$ python -q
>>> import numpy as np
>>> np.set_printoptions(suppress=True, linewidth=100)
>>> M = np.load("x.npy")
>>> M
array([[ 3,  4,  5,  6],
       [ 7,  8,  9, 10],
       [11, 12, 13, 14],
       [15, 16, 17, 18]])
>>> np.argsort(-np.linalg.norm(M, axis=0).round(6), kind="stable")[:3]
array([3, 2, 1])
>>> E = np.load("out2.npy")
>>> E.round(2)
array([[ 4.34,  1.34,  1.01],
       [ 0.23, -2.77, -5.15],
       [ 5.18,  2.18,  2.28],
       [ 5.58,  2.58,  2.87],
       [ 2.23, -0.77, -2.15],
       [ 3.74,  0.74,  0.11],
       [ 7.73,  4.73,  6.09],
       [ 4.96,  1.96,  1.94],
       [ 3.83,  0.83,  0.24],
       [ 2.64, -0.36, -1.54],
       [ 2.54, -0.46, -1.7 ]])
>>> x0 = np.array([1, 2, 1])
>>> np.round(E @ (2 * x0), 2)
array([ 16.08, -20.91,  23.66,  27.25,  -2.93,  10.66,  46.56,  21.63,  11.43,   0.78,  -0.17])
>>> np.round(E @ x0, 2)
array([  8.04, -10.46,  11.83,  13.62,  -1.46,   5.33,  23.28,  10.82,   5.71,   0.39,  -0.09])
>>> np.round(E @ np.eye(3)[0], 2)
array([4.34, 0.23, 5.18, 5.58, 2.23, 3.74, 7.73, 4.96, 3.83, 2.64, 2.54])
>>> np.round(np.einsum("ij,j->i", E, x0), 2)
array([  8.04, -10.46,  11.83,  13.62,  -1.46,   5.33,  23.28,  10.82,   5.71,   0.39,  -0.09])
>>> np.sign((E @ x0).round(6))
array([ 1., -1.,  1.,  1., -1.,  1.,  1.,  1.,  1.,  1., -1.])
>>> (E @ x0).argmax()
np.int64(6)
>>> U, sig, VT = np.linalg.svd(E)
>>> V = VT[:(sig > 1e-8).sum()]
>>> rng = np.random.default_rng(893)
>>> x0 = E[2] + -2 * E[10] + rng.integers(2) * np.eye(3)[1]
>>> x0.round(2)
array([0.11, 4.11, 5.67])
>>> np.allclose(V.T @ V @ x0, x0)
False
>>> np.round(np.diag(V.T @ V), 2)
array([0.98, 0.25, 0.78])
>>> x0 = np.array([0, 1, 0])
>>> h1 = np.maximum(E @ x0, 0)
>>> np.round(E * (h1 > 1e-9)[:, None], 2)
array([[ 4.34,  1.34,  1.01],
       [ 0.  , -0.  , -0.  ],
       [ 5.18,  2.18,  2.28],
       [ 5.58,  2.58,  2.87],
       [ 0.  , -0.  , -0.  ],
       [ 3.74,  0.74,  0.11],
       [ 7.73,  4.73,  6.09],
       [ 4.96,  1.96,  1.94],
       [ 3.83,  0.83,  0.24],
       [ 0.  , -0.  , -0.  ],
       [ 0.  , -0.  , -0.  ]])
>>> np.round(E.T @ h1, 2)
array([83.76, 40.67, 46.64])
>>> np.round(np.maximum(E @ (3 * x0), 0), 2)
array([ 4.03,  0.  ,  6.55,  7.75,  0.  ,  2.22, 14.19,  5.88,  2.48,  0.  ,  0.  ])
>>> np.round(np.maximum(E @ x0, 0) - np.maximum(-E @ x0, 0), 2)
array([ 1.34, -2.77,  2.18,  2.58, -0.77,  0.74,  4.73,  1.96,  0.83, -0.36, -0.46])
>>> A = np.loadtxt("arr.csv", delimiter=",")
>>> A
array([[ -4.,   3.,  -5.],
       [ -6.,  -2.,  -6.],
       [ -8.,  -6.,  -6.],
       [ -3.,  -6.,  -5.],
       [ -5.,  -6.,  -4.],
       [ -7.,  -8.,  -3.],
       [-11.,  -7.,  -8.],
       [-15.,  -4.,  -8.],
       [-14.,  -5.,  -7.],
       [ -9., -10.,  -5.],
       [-12., -10.,  -7.],
       [-17., -15.,  -5.],
       [-12., -17.,  -3.],
       [-16., -18.,   0.],
       [-20., -16.,  -2.],
       [-17., -13.,  -5.],
       [-14., -13., -10.],
       [-11., -10., -11.],
       [-12.,  -8., -13.],
       [ -7.,  -9., -13.],
       [ -5., -13.,  -9.],
       [ -3., -18.,  -6.]])
>>> C = A[[9, 14]].astype(float)
>>> for _ in range(7):
...     labels = np.linalg.norm(A[:, None] - C, axis=-1).argmin(axis=1)
...     C = np.array([A[labels == j].mean(axis=0) for j in range(2)])
... 
>>> labels
array([0, 0, 0, 0, 0, 0, 0, 0, 0, 0, 0, 1, 1, 1, 1, 1, 1, 0, 0, 0, 0, 0])
>>> np.abs(C[1] - C[0]).argmax()
np.int64(1)
>>> C.round(2)
array([[ -8.25,  -7.44,  -7.25],
       [-16.  , -15.33,  -4.17]])
>>> cov = A.T @ A
>>> np.linalg.matrix_rank(cov)
np.int64(3)
>>> np.trace(cov), (A ** 2).sum()
(np.float64(6670.0), np.float64(6670.0))
>>> cov
array([[2888., 2427., 1412.],
       [2427., 2645., 1263.],
       [1412., 1263., 1137.]])
>>> np.allclose(cov, cov.T)
True
>>> W1 = np.array([[3, 2, 7, 9], [6, 8, 0, 0], [7, 8, 5, 3]])
>>> b = np.array([1, 3, 5, 1])
>>> hid = np.maximum(A @ W1 + b, 0)
>>> (hid > 0).mean(axis=0)
array([0., 0., 0., 0.])
>>> C = np.array([[3, -2, 0], [5, 3, 5], [-2, 3, -5], [-5, 1, 5]])
>>> W1 @ C
array([[-40,  30,  20],
       [ 58,  12,  40],
       [ 36,  28,  30]])
>>> X = np.load("sample2.npy")
>>> X
array([[ 5.94,  1.85, 16.58],
       [ 0.63,  1.47,  0.6 ],
       [-0.25,  1.19, -1.28],
       [ 1.94,  4.82,  8.37]])
>>> Q, R = np.linalg.qr(X)
>>> np.allclose(R.T @ R, X.T @ X)
True
>>> np.round(Q.T @ Q, 2) + 0
array([[1., 0., 0.],
       [0., 1., 0.],
       [0., 0., 1.]])
>>> R.round(2)
array([[ -6.29,  -3.34, -18.36],
       [  0.  ,  -4.37,  -2.09],
       [  0.  ,   0.  ,   2.32]])
>>> Q.shape, R.shape
((4, 3), (3, 3))
>>> x0 = np.array([1, 1, 3])
>>> rhs = X @ x0
>>> np.round(np.linalg.solve(X.T @ X, X.T @ rhs), 2)
array([1., 1., 3.])
>>> np.round(np.linalg.lstsq(X, rhs)[0], 2)
array([1., 1., 3.])
>>> rhs = rhs + 0.3 * rng.normal(size=4)
>>> rhs.round(2)
array([57.46,  4.6 , -2.79, 32.01])
>>> b, *_ = np.linalg.lstsq(X, rhs)
>>> np.round(X.T @ (rhs - X @ b), 2) + 0
array([0., 0., 0.])
>>> np.round(np.linalg.norm(rhs - X @ b), 2)
np.float64(0.33)
>>> m1 = np.load("m.npy")
>>> m1
array([[ 2,  0,  0],
       [ 0, -1,  0],
       [ 0,  0, -1]])
>>> [round(float(np.linalg.det(m1[:i, :i])), 2) + 0 for i in range(1, 4)]
[2.0, -2.0, 2.0]
>>> K = np.load("mat.npy")
>>> K
array([[0., 0., 0., 0.],
       [0., 0., 0., 3.],
       [0., 0., 0., 2.],
       [0., 3., 2., 0.]])
>>> np.round(np.poly(K), 2) + 0
array([  1.,   0., -13.,   0.,   0.])
>>> np.einsum("ij,ji->", K, K)
np.float64(26.0)
>>> round(float(np.linalg.eigvals(K).sum().real), 2)
-0.0
>>> np.round(np.linalg.eigvals(K), 2)
array([ 3.61, -3.61,  0.  ,  0.  ])
>>> round(float(np.linalg.det(K[::-1])), 2)
0.0
>>> np.einsum("ii->", K)
np.float64(0.0)
>>> round(np.linalg.det(2 * K), 2), round(float(np.linalg.det(K)), 2)
(np.float64(0.0), 0.0)
>>> proj = np.triu(np.array([[4, 5, 5, 6], [-2, -6, -1, -6], [-9, -6, 6, -7], [-1, -4, -3, 6]]), 1) + np.eye(4)
>>> out = proj @ K @ np.linalg.inv(proj)
>>> proj @ K - K @ proj
array([[  0.,  18.,  12.,  25.],
       [  0., -18., -12.,  -2.],
       [  0., -21., -14.,   0.],
       [  0.,   0.,   3.,  32.]])
>>> out
array([[   0.,   18.,   30.,  343.],
       [   0.,  -18.,  -30., -317.],
       [   0.,  -21.,  -35., -369.],
       [   0.,    3.,    5.,   53.]])
>>> np.trace(out), np.trace(K)
(np.float64(0.0), np.float64(0.0))
>>> F = np.loadtxt("layer19.csv", delimiter=",")
>>> F
array([[-1., -6.,  9.,  6.],
       [ 6., -1., -6.,  9.],
       [ 9.,  6., -1., -6.],
       [-6.,  9.,  6., -1.]])
>>> out = np.array([[0, 0], [0, 3]])
>>> C = np.kron(out, F)
>>> C.shape
(8, 8)
>>> feats = np.load("w.npy")
>>> feats
array([[ 0.01,  0.23,  0.88, -0.91],
       [ 0.04, -0.04, -0.19,  0.49],
       [ 0.11,  0.22,  1.21, -0.92],
       [ 0.33,  0.67,  1.93, -0.88]])
>>> out = feats / np.sqrt((feats ** 2).mean(axis=1, keepdims=True))
>>> np.linalg.matrix_rank(feats - feats.mean(axis=1, keepdims=True))
np.int64(3)
>>> out = np.linalg.inv(feats)
>>> round(float(np.linalg.cond(feats)), 2)
112.41
>>> np.round(np.linalg.slogdet(feats)[0], 2)
np.float64(1.0)
>>> np.round(np.linalg.det(feats) * out, 2) + 0
array([[-0.14, -0.14,  0.03,  0.03],
       [ 0.02,  0.  , -0.04,  0.01],
       [ 0.03,  0.04,  0.01, -0.01],
       [ 0.02,  0.04,  0.  ,  0.  ]])
>>> np.round(feats @ out, 2) + 0
array([[1., 0., 0., 0.],
       [0., 1., 0., 0.],
       [0., 0., 1., 0.],
       [0., 0., 0., 1.]])
>>> round(np.linalg.det(feats) * np.linalg.det(out), 2)
np.float64(1.0)
>>> (np.abs(out) > 1e-9).astype(int)
array([[1, 1, 1, 1],
       [1, 1, 1, 1],
       [1, 1, 1, 1],
       [1, 1, 1, 1]])
>>> np.round(np.trace(feats), 2)
np.float64(0.3)
>>> np.round(feats @ feats, 2)
array([[-0.19, -0.42, -0.73,  0.09],
       [ 0.14,  0.3 ,  0.76, -0.31],
       [-0.16, -0.33, -0.26, -0.3 ],
       [-0.05, -0.12,  0.8 , -0.97]])
>>> np.round((feats - feats.T) / 2, 2)
array([[ 0.  ,  0.1 ,  0.38, -0.62],
       [-0.1 ,  0.  , -0.2 , -0.09],
       [-0.38,  0.2 ,  0.  , -1.42],
       [ 0.62,  0.09,  1.42,  0.  ]])
>>> np.allclose(feats @ feats.T, feats.T @ feats)
False
>>> f = np.array([-1, 1, 2])
>>> np.round(np.cross(feats[0, :3], feats[3, :3]), 2)
array([-0.15,  0.27, -0.07])
>>> np.convolve(feats[0], f)
array([-0.01, -0.22, -0.63,  2.25,  0.85, -1.82])
